% python3 -q
>>> import numpy as np
>>> from numpy import linalg as LA
>>> np.set_printoptions(precision=1, suppress=True, linewidth=100)
>>> W0 = np.loadtxt("block7.csv", delimiter=",")
>>> W0
array([[-1.,  0.,  0.,  0.,  0.,  0.,  0.,  0.,  0.,  0.,  0.],
       [ 0.,  2.,  0.,  0.,  0.,  0.,  0.,  0.,  0.,  0.,  0.],
       [ 0.,  0.,  0.,  0.,  0.,  0.,  0.,  0.,  0.,  0.,  0.],
       [ 0.,  0.,  0., -1.,  0.,  0.,  0.,  0.,  0.,  0.,  0.],
       [ 0.,  0.,  0.,  0.,  0.,  0.,  0.,  0.,  0.,  0.,  0.],
       [ 0.,  0.,  0.,  0.,  0.,  2.,  0.,  0.,  0.,  0.,  0.],
       [ 0.,  0.,  0.,  0.,  0.,  0.,  2.,  0.,  0.,  0.,  0.],
       [ 0.,  0.,  0.,  0.,  0.,  0.,  0.,  1.,  0.,  0.,  0.],
       [ 0.,  0.,  0.,  0.,  0.,  0.,  0.,  0.,  1.,  0.,  0.],
       [ 0.,  0.,  0.,  0.,  0.,  0.,  0.,  0.,  0., -1.,  0.],
       [ 0.,  0.,  0.,  0.,  0.,  0.,  0.,  0.,  0.,  0., -1.]])
>>> round(np.trace(LA.pinv(W0) @ W0), 1)
np.float64(9.0)
>>> W0 @ LA.pinv(W0) @ W0
array([[-1.,  0.,  0.,  0.,  0.,  0.,  0.,  0.,  0.,  0.,  0.],
       [ 0.,  2.,  0.,  0.,  0.,  0.,  0.,  0.,  0.,  0.,  0.],
       [ 0.,  0.,  0.,  0.,  0.,  0.,  0.,  0.,  0.,  0.,  0.],
       [ 0.,  0.,  0., -1.,  0.,  0.,  0.,  0.,  0.,  0.,  0.],
       [ 0.,  0.,  0.,  0.,  0.,  0.,  0.,  0.,  0.,  0.,  0.],
       [ 0.,  0.,  0.,  0.,  0.,  2.,  0.,  0.,  0.,  0.,  0.],
       [ 0.,  0.,  0.,  0.,  0.,  0.,  2.,  0.,  0.,  0.,  0.],
       [ 0.,  0.,  0.,  0.,  0.,  0.,  0.,  1.,  0.,  0.,  0.],
       [ 0.,  0.,  0.,  0.,  0.,  0.,  0.,  0.,  1.,  0.,  0.],
       [ 0.,  0.,  0.,  0.,  0.,  0.,  0.,  0.,  0., -1.,  0.],
       [ 0.,  0.,  0.,  0.,  0.,  0.,  0.,  0.,  0.,  0., -1.]])
>>> print(np.abs(np.diag(LA.qr(W0)[1])) > 1e-9)
[ True  True False  True False  True  True  True  True  True  True]
>>> np.allclose(W0[:-1].T @ LA.lstsq(W0[:-1].T, W0[-1])[0], W0[-1])
False
>>> LA.lstsq(W0[:-1].T, W0[-1])[2]
np.int32(8)
>>> np.unique(W0.round(6), axis=0).shape
(10, 11)
>>> LA.svd(W0, compute_uv=False)
array([2., 2., 2., 1., 1., 1., 1., 1., 1., 0., 0.])
>>> W0[:, 3] @ W0[:, 7]
np.float64(0.0)
>>> data = np.array([[80, 16, 24, -12, 24, 60, -36],
...     [16, 125, -13, 98, -6, 27, -81],
...     [24, -13, 85, 0, 52, 39, 117],
...     [-12, 98, 0, 89, -2, 9, -27],
...     [24, -6, 52, -2, 33, 30, 63],
...     [60, 27, 39, 9, 30, 54, 0],
...     [-36, -81, 117, -27, 63, 0, 243]])
>>> # looks like rank 3
>>> rk = LA.matrix_rank(data)
>>> print(rk)
3
>>> null = LA.svd(data)[2][rk:].T
>>> np.allclose(data @ null, 0)
True
>>> null.shape
(7, 4)
>>> [int(LA.matrix_rank(np.delete(data, i, axis=0))) for i in range(7)]
[3, 3, 3, 3, 3, 3, 3]
>>> np.round(null @ null.T, 1) + 0
array([[ 0.5,  0. , -0.2,  0.2, -0.2, -0.4,  0.2],
       [ 0. ,  0.5,  0. , -0.5,  0. , -0.1,  0.1],
       [-0.2,  0. ,  0.7, -0.1, -0.2, -0.2, -0.3],
       [ 0.2, -0.5, -0.1,  0.5,  0. ,  0. ,  0. ],
       [-0.2,  0. , -0.2,  0. ,  0.9, -0.2, -0.2],
       [-0.4, -0.1, -0.2,  0. , -0.2,  0.7,  0. ],
       [ 0.2,  0.1, -0.3,  0. , -0.2,  0. ,  0.3]])
>>> LA.matrix_rank(data.T @ data), LA.matrix_rank(data @ data.T)
(np.int64(3), np.int64(3))
>>> r0 = np.array([1, -2, 3])
>>> np.polyval(r0, data[3])
array([ 171, 9411,    3, 7746,   11,   66,  786])
>>> np.cross(data[3, :3], data[0, :3])
array([ 2352,   288, -8032])
>>> print(np.convolve(data[3], r0))
[ -12  122 -232  383 -180  280  -51   81  -81]
>>> ev, evecs = LA.eigh(data)
>>> vec = np.array([4, 6, 3, 8, 1, 1, 3])
>>> print(vec @ data @ vec)
23081
>>> np.round(evecs * np.maximum(ev, 0) @ evecs.T, 1) + 0
array([[ 80.,  16.,  24., -12.,  24.,  60., -36.],
       [ 16., 125., -13.,  98.,  -6.,  27., -81.],
       [ 24., -13.,  85.,   0.,  52.,  39., 117.],
       [-12.,  98.,   0.,  89.,  -2.,   9., -27.],
       [ 24.,  -6.,  52.,  -2.,  33.,  30.,  63.],
       [ 60.,  27.,  39.,   9.,  30.,  54.,   0.],
       [-36., -81., 117., -27.,  63.,   0., 243.]])
>>> np.abs(data).sum(axis=1).max(), np.round(np.abs(ev).max(), 1)
(np.int64(567), np.float64(365.7))
>>> Uu, sigma, Vt = LA.svd(data)
>>> np.argmax(sigma[:-1] / (sigma[1:] + 1e-6)) + 1
np.int64(3)
>>> A2 = Uu[:, :3] @ np.diag(sigma[:3]) @ Vt[:3]
>>> np.round(np.abs(data - A2).max(), 1)
np.float64(0.0)
>>> print(LA.matrix_rank(data, rtol=0.05))
3
>>> arr = np.load("dump.npy")
>>> print(arr.round(1) + 0)
[[-2.   3.5  0.6  0.5 -1.9  0.4  0.2  2.1]
 [-1.4 -1.9  1.5  1.1 -0.1 -3.4 -1.2  1.8]
 [ 0.8  1.1 -3.3  0.1 -0.8 -3.1  1.5 -0.4]
 [-2.6 -0.2 -2.7 -0.1  0.3  0.6 -3.1 -0.8]
 [ 1.1 -0.1  1.  -0.3 -3.8 -0.5 -1.8 -2.1]
 [ 2.5  0.1 -0.9 -2.1 -0.1  0.2 -2.1  3. ]
 [ 0.8  2.8  1.4 -0.1  2.5 -1.6 -1.8 -1.5]
 [ 1.8  0.2 -0.8  4.4  0.   0.9 -1.   0.5]]
>>> rng = np.random.default_rng(775442)
>>> lab = rng.permutation(8)
>>> lab
array([2, 1, 0, 6, 4, 3, 5, 7])
>>> A2 = arr[lab][:, lab]
>>> print(np.round(np.trace(A2), 1))
-12.1
>>> np.sort(np.abs(LA.eigvals(A2)))
array([5., 5., 5., 5., 5., 5., 5., 5.])
>>> q, R = LA.qr(arr)
>>> np.allclose(R.T @ R, arr.T @ arr)
True
>>> np.abs(np.diag(R))
array([5., 5., 5., 5., 5., 5., 5., 5.])
>>> print(R.round(1) + 0)
[[5. 0. 0. 0. 0. 0. 0. 0.]
 [0. 5. 0. 0. 0. 0. 0. 0.]
 [0. 0. 5. 0. 0. 0. 0. 0.]
 [0. 0. 0. 5. 0. 0. 0. 0.]
 [0. 0. 0. 0. 5. 0. 0. 0.]
 [0. 0. 0. 0. 0. 5. 0. 0.]
 [0. 0. 0. 0. 0. 0. 5. 0.]
 [0. 0. 0. 0. 0. 0. 0. 5.]]
>>> print(q.round(1) + 0)
[[-0.4  0.7  0.1  0.1 -0.4  0.1  0.   0.4]
 [-0.3 -0.4  0.3  0.2  0.  -0.7 -0.2  0.4]
 [ 0.2  0.2 -0.7  0.  -0.2 -0.6  0.3 -0.1]
 [-0.5  0.  -0.5  0.   0.1  0.1 -0.6 -0.2]
 [ 0.2  0.   0.2 -0.1 -0.8 -0.1 -0.4 -0.4]
 [ 0.5  0.  -0.2 -0.4  0.   0.  -0.4  0.6]
 [ 0.2  0.6  0.3  0.   0.5 -0.3 -0.4 -0.3]
 [ 0.4  0.  -0.2  0.9  0.   0.2 -0.2  0.1]]
>>> np.round(q.T @ q, 1) + 0
array([[1., 0., 0., 0., 0., 0., 0., 0.],
       [0., 1., 0., 0., 0., 0., 0., 0.],
       [0., 0., 1., 0., 0., 0., 0., 0.],
       [0., 0., 0., 1., 0., 0., 0., 0.],
       [0., 0., 0., 0., 1., 0., 0., 0.],
       [0., 0., 0., 0., 0., 1., 0., 0.],
       [0., 0., 0., 0., 0., 0., 1., 0.],
       [0., 0., 0., 0., 0., 0., 0., 1.]])
>>> vec = np.array([1, 2, -2, -2, -2, 0, -2, 2, -1, -1, -1])
>>> a = np.maximum(W0 @ vec, 0)
>>> a
array([0., 4., 0., 2., 0., 0., 0., 2., 0., 1., 1.])
>>> np.tanh(W0 @ vec)
array([-0.8,  1. ,  0. ,  1. ,  0. ,  0. , -1. ,  1. , -0.8,  0.8,  0.8])
>>> lab = rng.permutation(8)
>>> A2 = arr[:, lab] * rng.choice([-1, 1], 8)
>>> A2.round(1) + 0
array([[-0.4, -0.5,  0.2,  1.9,  2. ,  2.1,  3.5,  0.6],
       [ 3.4, -1.1, -1.2,  0.1,  1.4,  1.8, -1.9,  1.5],
       [ 3.1, -0.1,  1.5,  0.8, -0.8, -0.4,  1.1, -3.3],
       [-0.6,  0.1, -3.1, -0.3,  2.6, -0.8, -0.2, -2.7],
       [ 0.5,  0.3, -1.8,  3.8, -1.1, -2.1, -0.1,  1. ],
       [-0.2,  2.1, -2.1,  0.1, -2.5,  3. ,  0.1, -0.9],
       [ 1.6,  0.1, -1.8, -2.5, -0.8, -1.5,  2.8,  1.4],
       [-0.9, -4.4, -1. ,  0. , -1.8,  0.5,  0.2, -0.8]])
>>> Uu, _, Vt = LA.svd(arr.T @ A2)
>>> print(lab)
[5 3 6 4 0 7 1 2]
>>> m1 = np.load("data.npy")
>>> m1
array([[  2,  18,   0,   0,  -4,   8,  -8,  -2,  -4, -10,   4, -14],
       [  2,  18,   0,   0,  -4,   8,  -8,  -2,  -4, -10,   4, -14],
       [  2,  18,   0,   0,  -4,   8,  -8,  -2,  -4, -10,   4, -14],
       [  2,  18,   0,   0,  -4,   8,  -8,  -2,  -4, -10,   4, -14],
       [  1,   9,   0,   0,  -2,   4,  -4,  -1,  -2,  -5,   2,  -7],
       [ -2, -18,   0,   0,   4,  -8,   8,   2,   4,  10,  -4,  14],
       [  0,   0,   0,   0,   0,   0,   0,   0,   0,   0,   0,   0],
       [  0,   0,   0,   0,   0,   0,   0,   0,   0,   0,   0,   0],
       [ -2, -18,   0,   0,   4,  -8,   8,   2,   4,  10,  -4,  14],
       [  2,  18,   0,   0,  -4,   8,  -8,  -2,  -4, -10,   4, -14],
       [  1,   9,   0,   0,  -2,   4,  -4,  -1,  -2,  -5,   2,  -7]])
>>> # rows 0 and 1 are equal
>>> rk = LA.matrix_rank(W0)
>>> rk
np.int64(9)
>>> null = LA.svd(W0)[2][rk:].T
>>> null @ null.T
array([[0., 0., 0., 0., 0., 0., 0., 0., 0., 0., 0.],
       [0., 0., 0., 0., 0., 0., 0., 0., 0., 0., 0.],
       [0., 0., 1., 0., 0., 0., 0., 0., 0., 0., 0.],
       [0., 0., 0., 0., 0., 0., 0., 0., 0., 0., 0.],
       [0., 0., 0., 0., 1., 0., 0., 0., 0., 0., 0.],
       [0., 0., 0., 0., 0., 0., 0., 0., 0., 0., 0.],
       [0., 0., 0., 0., 0., 0., 0., 0., 0., 0., 0.],
       [0., 0., 0., 0., 0., 0., 0., 0., 0., 0., 0.],
       [0., 0., 0., 0., 0., 0., 0., 0., 0., 0., 0.],
       [0., 0., 0., 0., 0., 0., 0., 0., 0., 0., 0.],
       [0., 0., 0., 0., 0., 0., 0., 0., 0., 0., 0.]])
>>> null.shape
(11, 2)
>>> J = np.loadtxt("out15.csv", delimiter=",")
>>> J
array([[ 0.,  0.,  0.,  0.,  0.,  0.,  3.,  0.,  0.,  0.,  0.,  0.,  0.,  0.,  0.],
       [ 0.,  0., -3.,  0.,  0.,  0., -1.,  0.,  5.,  0.,  0.,  0., -4.,  0.,  0.],
       [ 1.,  0., -2.,  0.,  4., -3.,  5., -5.,  0.,  0.,  0.,  0.,  0.,  0.,  0.],
       [ 0., -3.,  0.,  0.,  0.,  0.,  0.,  0.,  0.,  0.,  0., -1.,  0.,  0.,  0.],
       [ 0.,  0.,  0.,  0.,  0.,  0.,  4.,  0.,  5.,  0.,  0.,  3.,  0.,  0.,  0.],
       [ 0.,  0.,  0.,  0.,  2.,  0.,  0.,  0.,  0.,  3.,  0.,  0.,  0.,  0.,  0.],
       [ 0.,  0.,  0.,  0.,  0.,  0.,  0.,  0.,  0.,  0.,  0.,  0.,  0.,  1., -3.],
       [ 0.,  0.,  5.,  0.,  0.,  0.,  5.,  0.,  0.,  0.,  0.,  0.,  0.,  0.,  0.],
       [ 0.,  0., -2.,  0.,  0.,  0., -1.,  0., -2.,  2.,  0.,  0., -1.,  2., -4.],
       [-4.,  0.,  2.,  0.,  0.,  0.,  0.,  0.,  0.,  0., -3.,  0.,  0., -3.,  5.],
       [ 0., -4.,  0.,  0.,  0.,  0.,  0.,  0.,  0.,  5.,  0.,  0.,  2.,  0.,  0.],
       [ 4., -2., -3.,  0.,  0.,  0.,  0.,  0.,  0.,  0., -3.,  0.,  0.,  1., -2.]])
>>> round(LA.norm(J, "nuc"), 1)
np.float64(61.8)
>>> round(LA.norm(J, 2), 1)
np.float64(10.9)
>>> round(float(LA.norm(J) ** 2 / LA.norm(J, 2) ** 2), 1)
3.9
